$ ipython --no-banner

In [1]: import numpy as np

In [2]: np.set_printoptions(precision=3, suppress=True, linewidth=120, sign=" ")

In [3]: def rnd(a):
   ...:     return np.round(a, 3) + 0
   ...: 

In [4]: K = np.load("x.npy")

In [5]: print(K)
[[-1.    -0.3    0.6   -0.2  ]
 [-0.7   -1.    -0.9   -0.2  ]
 [ 0.3    1.7   -1.7    0.8  ]
 [ 0.3   -0.5    2.5   -0.2  ]
 [-0.835 -0.338  0.225 -0.387]]

In [6]: print(K.reshape(2, -1))
[[-1.    -0.3    0.6   -0.2   -0.7   -1.    -0.9   -0.2    0.3    1.7  ]
 [-1.7    0.8    0.3   -0.5    2.5   -0.2   -0.835 -0.338  0.225 -0.387]]

In [7]: print(K.reshape(-1, 2))
[[-1.    -0.3  ]
 [ 0.6   -0.2  ]
 [-0.7   -1.   ]
 [-0.9   -0.2  ]
 [ 0.3    1.7  ]
 [-1.7    0.8  ]
 [ 0.3   -0.5  ]
 [ 2.5   -0.2  ]
 [-0.835 -0.338]
 [ 0.225 -0.387]]

In [8]: blk = K.reshape(5, 2, -1)

In [9]: print(blk.transpose(1, 0, 2))
[[[-1.    -0.3  ]
  [-0.7   -1.   ]
  [ 0.3    1.7  ]
  [ 0.3   -0.5  ]
  [-0.835 -0.338]]

 [[ 0.6   -0.2  ]
  [-0.9   -0.2  ]
  [-1.7    0.8  ]
  [ 2.5   -0.2  ]
  [ 0.225 -0.387]]]

In [10]: print(np.einsum("ihd,jhd->hij", blk, blk).shape)
(2, 5, 5)

In [11]: print(blk.shape)
(5, 2, 2)

In [12]: def softmax(z):
    ...:     e = np.exp(z - z.max(axis=-1, keepdims=True))
    ...:     return e / e.sum(axis=-1, keepdims=True)
    ...: 

In [13]: print(rnd(softmax(10 * K[1])))
[ 0.007  0.     0.001  0.992]

In [14]: print(rnd(softmax(K[1])))
[ 0.238  0.176  0.195  0.392]

In [15]: scores = K @ K.T / np.sqrt(4)

In [16]: print(rnd(softmax(scores)[1] @ K))
[-0.622 -0.421 -0.299 -0.132]

In [17]: print(softmax(scores).round(6).argmax(axis=1))
[ 0  1  2  3  0]

In [18]: feats = np.load("layer18.npy")

In [19]: print(feats)
[[  3   3   3   3]
 [  3   6   6   6]
 [  3   6   9   9]
 [  3   6   9  12]]

In [20]: rng = np.random.default_rng(13112)

In [21]: labels = rng.permutation(4)

In [22]: Y = feats[:, labels] * rng.choice([-1, 1], 4)

In [23]: print(Y)
[[  3   3   3   3]
 [  6   3   6   6]
 [  9   3   6   9]
 [  9   3   6  12]]

In [24]: U, _, Vh = np.linalg.svd(feats.T @ Y)

In [25]: print(rnd(U @ Vh))
[[ 0.  1.  0.  0.]
 [ 0.  0.  1.  0.]
 [ 1.  0.  0.  0.]
 [ 0.  0.  0.  1.]]

In [26]: print(rnd(np.linalg.eigvals(feats)))
[ 24.873   3.      1.278   0.849]

In [27]: print(np.einsum("ii->", feats))
30

In [28]: print(rnd(np.linalg.det(2 * feats)), rnd(np.linalg.det(feats)))
1296.0 81.0

In [29]: print(rnd(np.poly(feats)))
[   1.  -30.  135. -189.   81.]

In [30]: print(rnd(np.linalg.eigvals(feats).sum().real))
30.0
